% python3 -q
>>> import numpy as np
>>> from numpy import linalg as LA
>>> np.set_printoptions(precision=1, suppress=True, linewidth=100, sign=" ")
>>> rng = np.random.default_rng(947230)
>>> W0 = rng.normal(size=(23, 3))
>>> W0 = 20 * W0 / LA.norm(W0, axis=1, keepdims=True)
>>> W0
array([[  6.7,  14.9, -11.5],
       [ -9. ,  -3.6,  17.5],
       [ 12.8,  -0.6,  15.3],
       [ 16.5,  10.6,   3.8],
       [ 17.6,  -6.4,  -7.1],
       [ -0.7,  17.9,  -8.8],
       [ 18.8,  -0.7,   6.8],
       [  4.1, -12.8,  14.8],
       [ -8.2,   7. ,  16.8],
       [ 11.5,  16.1,   2.8],
       [ -8.5, -15.5,  -9.4],
       [ 17.3,  -1.3,   9.9],
       [  8.1, -18.2,  -1.7],
       [  7. , -14.7, -11.6],
       [-14.3, -13.4,  -4.1],
       [ -7.6,  14.6, -11.4],
       [-11.3, -15.4,  -5.9],
       [-12.6,  13.8,  -7.3],
       [ -3.3,  -4. ,  19.3],
       [ -9.5,   4.8,  16.9],
       [  8.3, -17.4,  -5.2],
       [ -3. ,  11.8,  15.8],
       [ 16.1,   8.5,   8.2]])
>>> O, r_ = LA.qr(W0)
>>> O.round(1) + 0
array([[-0.1,  0.3,  0.2],
       [ 0.2, -0.1, -0.3],
       [-0.2,  0. , -0.3],
       [-0.3,  0.2,  0. ],
       [-0.3, -0.1,  0.2],
       [ 0. ,  0.3,  0.2],
       [-0.3,  0. , -0.1],
       [-0.1, -0.2, -0.3],
       [ 0.2,  0.1, -0.3],
       [-0.2,  0.3,  0. ],
       [ 0.2, -0.3,  0.1],
       [-0.3,  0. , -0.2],
       [-0.2, -0.3,  0. ],
       [-0.1, -0.3,  0.2],
       [ 0.3, -0.2,  0. ],
       [ 0.1,  0.3,  0.2],
       [ 0.2, -0.3,  0.1],
       [ 0.2,  0.2,  0.1],
       [ 0.1, -0.1, -0.4],
       [ 0.2,  0.1, -0.3],
       [-0.2, -0.3,  0.1],
       [ 0.1,  0.2, -0.3],
       [-0.3,  0.1, -0.1]])
>>> r_
array([[-54. ,  -1.9,  -4.9],
       [  0. ,  57.8,   3.6],
       [  0. ,   0. , -53.8]])
>>> np.allclose(r_.T @ r_, W0.T @ W0)
True
>>> O @ r_
array([[  6.7,  14.9, -11.5],
       [ -9. ,  -3.6,  17.5],
       [ 12.8,  -0.6,  15.3],
       [ 16.5,  10.6,   3.8],
       [ 17.6,  -6.4,  -7.1],
       [ -0.7,  17.9,  -8.8],
       [ 18.8,  -0.7,   6.8],
       [  4.1, -12.8,  14.8],
       [ -8.2,   7. ,  16.8],
       [ 11.5,  16.1,   2.8],
       [ -8.5, -15.5,  -9.4],
       [ 17.3,  -1.3,   9.9],
       [  8.1, -18.2,  -1.7],
       [  7. , -14.7, -11.6],
       [-14.3, -13.4,  -4.1],
       [ -7.6,  14.6, -11.4],
       [-11.3, -15.4,  -5.9],
       [-12.6,  13.8,  -7.3],
       [ -3.3,  -4. ,  19.3],
       [ -9.5,   4.8,  16.9],
       [  8.3, -17.4,  -5.2],
       [ -3. ,  11.8,  15.8],
       [ 16.1,   8.5,   8.2]])
>>> np.abs(np.diag(r_))
array([ 54. ,  57.8,  53.8])
>>> O.shape, r_.shape
((23, 3), (3, 3))
>>> np.round(LA.norm(r_[0] - r_[1]), 1)
np.float64(81.0)
>>> round(float(LA.norm(r_, "nuc")), 1)
165.9
>>> m1 = np.load("a.npy")
>>> m1
array([[ 7,  0],
       [ 0,  2]])
>>> cov = m1.T @ m1
>>> LA.eigvalsh(cov)[::-1]
array([ 49.,   4.])
>>> np.trace(cov), (m1 ** 2).sum()
(np.int64(53), np.int64(53))
>>> L = LA.cholesky(m1)
>>> L
array([[ 2.6,  0. ],
       [ 0. ,  1.4]])
>>> LA.eigvalsh(m1).min() > 0
np.True_
>>> round(np.prod(np.diag(L)) ** 2, 1), round(float(LA.det(m1)), 1)
(np.float64(14.0), 14.0)
>>> cov = np.cov(W0, rowvar=False)
>>> LA.eigvalsh(cov)[::-1]
array([ 156.9,  126.7,  120.1])
>>> cov.shape
(3, 3)
>>> np.round(np.corrcoef(W0.T), 1) + 0
array([[ 1. ,  0. ,  0. ],
       [ 0. ,  1. ,  0.1],
       [ 0. ,  0.1,  1. ]])
>>> np.median(W0, axis=0)
array([ 4.1, -0.7,  2.8])
>>> np.argsort(-W0.std(axis=0).round(6), kind="stable")
array([ 1,  0,  2])
>>> evals, evecs = LA.eigh(m1)
>>> x0 = np.array([4, 2])
>>> (np.sign(evecs[:, -1].round(6)) == np.sign(evecs[0, -1].round(6))).astype(int)
array([ 1,  0])
>>> evecs * np.sqrt(evals) @ evecs.T
array([[ 2.6,  0. ],
       [ 0. ,  1.4]])
>>> x0 @ m1 @ x0
np.int64(120)
>>> M2 = np.array([[0, -3, -3], [-1, 0, -2], [0, -3, 0]])
>>> arr = M2 + M2.T
>>> arr
array([[ 0, -4, -3],
       [-4,  0, -5],
       [-3, -5,  0]])
>>> # symmetric, so the eigenvalues are real
>>> P = np.triu(np.array([[3, 1, 1], [3, 3, 2], [2, 3, 1]]), 1) + np.eye(3)
>>> M2 = P @ arr @ LA.inv(P)
>>> np.round(np.poly(M2), 1) + 0
array([  1.,   0., -50., 120.])
>>> M2
array([[ -7.,  -2.,   3.],
       [-10.,   0.,   5.],
       [ -3.,  -2.,   7.]])
>>> LA.matrix_rank(M2)
np.int64(3)
>>> P @ arr - arr @ P
array([[-7., -5.,  3.],
       [-6., -6.,  4.],
       [ 0.,  3., 13.]])
